$ ipython --no-banner

In [1]: import numpy as np

In [2]: np.set_printoptions(precision=1, suppress=True, linewidth=160, sign=" ")

In [3]: J = np.load("dump.npy")

In [4]: print(J)
[[  0   0   0]
 [  0   0   0]
 [  0   2   0]
 [  0   0   0]
 [  0  26   0]
 [  0   0   0]
 [  0   0   0]
 [  0   0   0]
 [  0   0   0]
 [  0   6   0]
 [  0   6   0]
 [  0   6   0]
 [  0  14   0]
 [  0   0   0]
 [  0   0   0]
 [  0   2   0]
 [  0   0   0]
 [  0   0   0]
 [  0   0   0]
 [  0   0   0]
 [  0   2   0]
 [  0   0   0]
 [  0  30   0]
 [  0   0   0]
 [  0   2   0]]

In [5]: Uu, sv, Vh = np.linalg.svd(J)

In [6]: print(sv)
[ 43.5   0.    0. ]

In [7]: B = Uu[:, :1] @ np.diag(sv[:1]) @ Vh[:1]

In [8]: print(np.linalg.matrix_rank(J, rtol=0.05))
1

In [9]: print(round(np.linalg.norm(J - B) / np.linalg.norm(J), 1))
0.0

In [10]: Uu, sv, Vh = np.linalg.svd(J)

In [11]: vecs = Vh[:(sv > 1e-8).sum()]

In [12]: rng = np.random.default_rng(6884)

In [13]: x0 = J[21] + 4 * J[20] + rng.integers(2) * np.eye(3)[2]

In [14]: print(x0)
[ 0.  8.  0.]

In [15]: print(np.linalg.matrix_rank(np.vstack([J, x0])))
1

In [16]: print(np.diag(vecs.T @ vecs))
[ 0.  1.  0.]

In [17]: Uu, sv, Vh = np.linalg.svd(J, full_matrices=False)

In [18]: print(Vh @ Vh.T)
[[ 1.  0.  0.]
 [ 0.  1.  0.]
 [ 0.  0.  1.]]

In [19]: print(Uu.shape, sv.shape, Vh.shape)
(25, 3) (3,) (3, 3)

In [20]: print(np.round(Uu.T @ Uu, 1) + 0)
[[ 1.  0.  0.]
 [ 0.  1.  0.]
 [ 0.  0.  1.]]

In [21]: print(np.abs(Uu[:, 0]).round(6).argmax())
22

In [22]: print(sv / sv[0])
[ 1.  0.  0.]

In [23]: print(np.round(Uu.T @ J @ Vh.T, 1) + 0)
[[ 43.5   0.    0. ]
 [  0.    0.    0. ]
 [  0.    0.    0. ]]

In [24]: print((sv > 1e-8).sum())
1
